$ python -q
>>> import numpy as np
>>> import numpy.linalg as la
>>> np.set_printoptions(suppress=True, linewidth=200)
>>> M = 2 * np.eye(4) + np.ones((4, 4))
>>> M
array([[3., 1., 1., 1.],
       [1., 3., 1., 1.],
       [1., 1., 3., 1.],
       [1., 1., 1., 3.]])
>>> round(la.norm(M, "nuc"), 2)
np.float64(12.0)
>>> np.round(la.norm(M, axis=0), 2)
array([3.46, 3.46, 3.46, 3.46])
>>> X = 0.2 ** np.abs(np.subtract.outer(np.arange(4), np.arange(4)))
>>> X.round(2)
array([[1.  , 0.2 , 0.04, 0.01],
       [0.2 , 1.  , 0.2 , 0.04],
       [0.04, 0.2 , 1.  , 0.2 ],
       [0.01, 0.04, 0.2 , 1.  ]])
>>> # symmetric
>>> P = np.triu(np.array([[9, 1, 5, 7], [6, 2, 2, 1], [5, 8, 8, 3], [8, 1, 4, 6]]), 1) + np.eye(4)
>>> out = P @ X @ la.inv(P)
>>> np.round(np.trace(out), 2), np.trace(X)
(np.float64(4.0), np.float64(4.0))
>>> A = np.load("w.npy")
>>> A
array([[  0.6 ,   0.  ,  -1.3 ,  -0.2 ,   0.5 ],
       [  2.  ,  -0.8 ,  -0.4 ,  -3.64,  -0.7 ],
       [ -1.7 ,   0.3 ,  -0.6 ,   1.68,   0.3 ],
       [ -0.6 ,   0.6 ,  -0.3 ,   3.  ,  -1.1 ],
       [ -1.8 ,   2.3 ,  -0.7 ,  11.87,  -0.8 ],
       [  1.6 ,   2.8 ,   0.5 ,  13.57,   0.5 ],
       [  1.4 ,   2.3 ,  -0.1 ,  11.87,  -0.2 ],
       [ -0.9 ,   0.1 ,  -0.4 ,   0.72,  -0.1 ],
       [ -0.5 ,   1.8 ,  -1.5 ,   8.88,   1.8 ],
       [  0.4 ,   0.6 ,  -0.6 ,   3.33,  -1.9 ],
       [ -1.1 ,  -3.  ,  -0.3 , -14.49,   2.  ],
       [ -0.5 ,  -0.7 ,  -0.3 ,  -3.84,   0.9 ],
       [  0.3 ,  -0.6 ,   0.5 ,  -3.42,  -0.7 ],
       [  0.8 ,  -0.8 ,  -2.5 ,  -4.11,   0.8 ],
       [  1.1 ,   0.1 ,  -1.2 ,   0.61,   0.5 ],
       [ -1.1 ,  -0.5 ,  -0.2 ,  -2.37,   0.7 ],
       [ -0.8 ,  -1.3 ,  -0.8 ,  -6.16,  -1.2 ],
       [ -0.2 ,   0.3 ,   0.1 ,   1.42,   1.8 ],
       [  1.1 ,   1.  ,   1.1 ,   5.01,   1.2 ],
       [ -0.6 ,  -0.4 ,   0.1 ,  -2.11,   1.3 ],
       [  0.5 ,  -0.6 ,  -1.8 ,  -2.58,   0.9 ],
       [ -0.5 ,  -0.5 ,   0.  ,  -2.91,   1.3 ],
       [ -0.1 ,   0.1 ,  -0.7 ,   0.92,   0.3 ],
       [ -0.8 ,   0.5 ,  -2.4 ,   2.6 ,  -0.4 ],
       [  0.9 ,  -1.5 ,  -0.4 ,  -7.29,  -0.3 ],
       [ -0.1 ,  -1.8 ,   0.1 ,  -8.91,  -1.5 ],
       [ -1.4 ,   2.5 ,   0.5 ,  12.67,   0.2 ],
       [  0.  ,   0.2 ,   0.5 ,   0.74,   0.2 ],
       [  0.  ,   0.9 ,  -0.2 ,   5.2 ,  -0.6 ],
       [ -1.8 ,   1.4 ,  -1.4 ,   7.08,  -0.9 ],
       [  2.4 ,   1.2 ,  -2.4 ,   5.89,  -1.1 ],
       [  0.  ,  -0.1 ,  -0.7 ,   0.19,   0.5 ],
       [  0.8 ,   0.2 ,   0.8 ,   1.04,  -1.1 ],
       [  1.1 ,  -0.4 ,  -0.9 ,  -1.74,   2.1 ],
       [  0.9 ,  -0.5 ,  -1.1 ,  -3.08,  -0.6 ]])
>>> d = la.norm(A[:, None] - A[None], axis=-1)
>>> d.mean(axis=1).argmax()
np.int64(10)
>>> np.flatnonzero(d[29] < d.mean() / 2)
array([ 8, 28, 29])
>>> la.matrix_rank(d ** 2)
np.int64(7)
>>> Xc = A - A.mean(axis=1)
Traceback (most recent call last):
  File "<python-input-19>", line 1, in <module>
    Xc = A - A.mean(axis=1)
         ~~^~~~~~~~~~~~~~~~
ValueError: operands could not be broadcast together with shapes (35,5) (35,) 
>>> Xc = A - A.mean(axis=0)
>>> left, s, Vh = la.svd(Xc, full_matrices=False)
>>> la.matrix_rank(Xc)
np.int64(5)
>>> np.searchsorted(np.cumsum(s ** 2) / (s ** 2).sum(), 0.9) + 1
np.int64(1)
>>> np.abs(left[:, 0]).argmax()
np.int64(10)
>>> np.round(Xc.mean(axis=0), 2) + 0
array([0., 0., 0., 0., 0.])
>>> np.abs(Vh[0]).argmax()
np.int64(3)
>>> round(float((s ** 2).sum() ** 2 / (s ** 4).sum()), 2)
1.15
>>> out = np.c_[A[:, :3] @ np.array([[-2, 1, 1], [0, -2, -2], [2, 1, 0]]), np.array([1, 0, 1, -1, 1, -1, 0, 2, 2, 2, -1, -2, -1, -2, -2, 2, 1, -1, 2, 1, -2, 1, 0, 1, 1, -1, -1, -2, -1, 2, 2, 2, 1, 2, 0])]
>>> out.round(2)
array([[-3.8, -0.7,  0.6,  1. ],
       [-4.8,  3.2,  3.6,  0. ],
       [ 2.2, -2.9, -2.3,  1. ],
       [ 0.6, -2.1, -1.8, -1. ],
       [ 2.2, -7.1, -6.4,  1. ],
       [-2.2, -3.5, -4. , -1. ],
       [-3. , -3.3, -3.2,  0. ],
       [ 1. , -1.5, -1.1,  2. ],
       [-2. , -5.6, -4.1,  2. ],
       [-2. , -1.4, -0.8,  2. ],
       [ 1.6,  4.6,  4.9, -1. ],
       [ 0.4,  0.6,  0.9, -2. ],
       [ 0.4,  2. ,  1.5, -1. ],
       [-6.6, -0.1,  2.4, -2. ],
       [-4.6, -0.3,  0.9, -2. ],
       [ 1.8, -0.3, -0.1,  2. ],
       [ 0. ,  1. ,  1.8,  1. ],
       [ 0.6, -0.7, -0.8, -1. ],
       [ 0. ,  0.2, -0.9,  2. ],
       [ 1.4,  0.3,  0.2,  1. ],
       [-4.6, -0.1,  1.7, -2. ],
       [ 1. ,  0.5,  0.5,  1. ],
       [-1.2, -1. , -0.3,  0. ],
       [-3.2, -4.2, -1.8,  1. ],
       [-2.6,  3.5,  3.9,  1. ],
       [ 0.4,  3.6,  3.5, -1. ],
       [ 3.8, -5.9, -6.4, -1. ],
       [ 1. ,  0.1, -0.4, -2. ],
       [-0.4, -2. , -1.8, -1. ],
       [ 0.8, -6. , -4.6,  2. ],
       [-9.6, -2.4,  0. ,  2. ],
       [-1.4, -0.5,  0.2,  2. ],
       [ 0. ,  1.2,  0.4,  1. ],
       [-4. ,  1. ,  1.9,  2. ],
       [-4. ,  0.8,  1.9,  0. ]])
>>> la.matrix_rank(out)
np.int64(4)
>>> np.round(la.norm(la.qr(A)[0].T @ out, axis=0) ** 2 / ((out ** 2).sum(axis=0) + 1e-12), 2)
array([1.  , 1.  , 1.  , 0.11])
>>> Xc = (A - A.mean(axis=0)) / A.std(axis=0)
>>> np.round(Xc.std(axis=0), 2)
array([1., 1., 1., 1., 1.])
>>> b = la.lstsq(np.delete(Xc, 0, axis=1), Xc[:, 0])[0]
>>> round(1 - np.var(Xc[:, 0] - np.delete(Xc, 0, axis=1) @ b), 2)
np.float64(0.04)
>>> np.abs(b).argmax()
np.int64(2)
>>> np.argsort(-la.norm(A, axis=0).round(6), kind="stable")[:3]
array([3, 1, 0])
>>> round(np.log10(la.cond(A)))
2
>>> [round(float(x), 2) for x in la.svd(A, compute_uv=False)[:3]]
[37.51, 6.43, 6.23]
>>> m1 = np.array([[1, 0, 5, -3, 0, -15],
...     [5, -1, 1, -15, 3, -3],
...     [-2, 4, -4, 6, -12, 12],
...     [-2, 0, -10, -1, 0, -5],
...     [-10, 2, -2, -5, 1, -1],
...     [4, -8, 8, 2, -4, 4]])
>>> vec = np.array([4, 3, 5, 1, 2, 2])
>>> m1 @ np.ones(6)
array([-12., -10.,   4., -18., -15.,   6.])
>>> la.norm(m1 @ vec) <= la.norm(m1, 2) * la.norm(vec) + 1e-9
np.True_
>>> m1 @ (2 * vec)
array([  -8,   14,  -20, -138,  -98,   68])
>>> np.sign((m1 @ vec).round(6))
array([-1,  1, -1, -1, -1,  1])
>>> m1 @ vec
array([ -4,   7, -10, -69, -49,  34])
>>> la.matrix_power(m1, 4)
array([[-17101,  10780,  18865,      0,      0,      0],
       [ 25872, -20335,  16170,      0,      0,      0],
       [  3234,  10780, -33810,      0,      0,      0],
       [     0,      0,      0, -17101,  10780,  18865],
       [     0,      0,      0,  25872, -20335,  16170],
       [     0,      0,      0,   3234,  10780, -33810]])
>>> m1 @ m1
array([[ -63,  140, -105,    0,    0,    0],
       [ -14,   35,  140,    0,    0,    0],
       [ 182, -140,   70,    0,    0,    0],
       [   0,    0,    0,  -63,  140, -105],
       [   0,    0,    0,  -14,   35,  140],
       [   0,    0,    0,  182, -140,   70]])
>>> np.trace(m1)
np.int64(0)
>>> np.allclose(m1 @ m1.T, m1.T @ m1)
False
>>> (m1 + m1.T) / 2
array([[ 1. ,  2.5,  1.5, -2.5, -5. , -5.5],
       [ 2.5, -1. ,  2.5, -7.5,  2.5, -5.5],
       [ 1.5,  2.5, -4. , -2. , -7. , 10. ],
       [-2.5, -7.5, -2. , -1. , -2.5, -1.5],
       [-5. ,  2.5, -7. , -2.5,  1. , -2.5],
       [-5.5, -5.5, 10. , -1.5, -2.5,  4. ]])
>>> round(float(np.abs(la.eigvals(m1)).max()), 2)
14.02
>>> (m1 - m1.T) / 2
array([[ 0. , -2.5,  3.5, -0.5,  5. , -9.5],
       [ 2.5,  0. , -1.5, -7.5,  0.5,  2.5],
       [-3.5,  1.5,  0. ,  8. , -5. ,  2. ],
       [ 0.5,  7.5, -8. ,  0. ,  2.5, -3.5],
       [-5. , -0.5,  5. , -2.5,  0. ,  1.5],
       [ 9.5, -2.5, -2. ,  3.5, -1.5,  0. ]])
>>> assert m1 == m1.T
Traceback (most recent call last):
  File "<python-input-54>", line 1, in <module>
    assert m1 == m1.T
           ^^^^^^^^^^
ValueError: The truth value of an array with more than one element is ambiguous. Use a.any() or a.all()
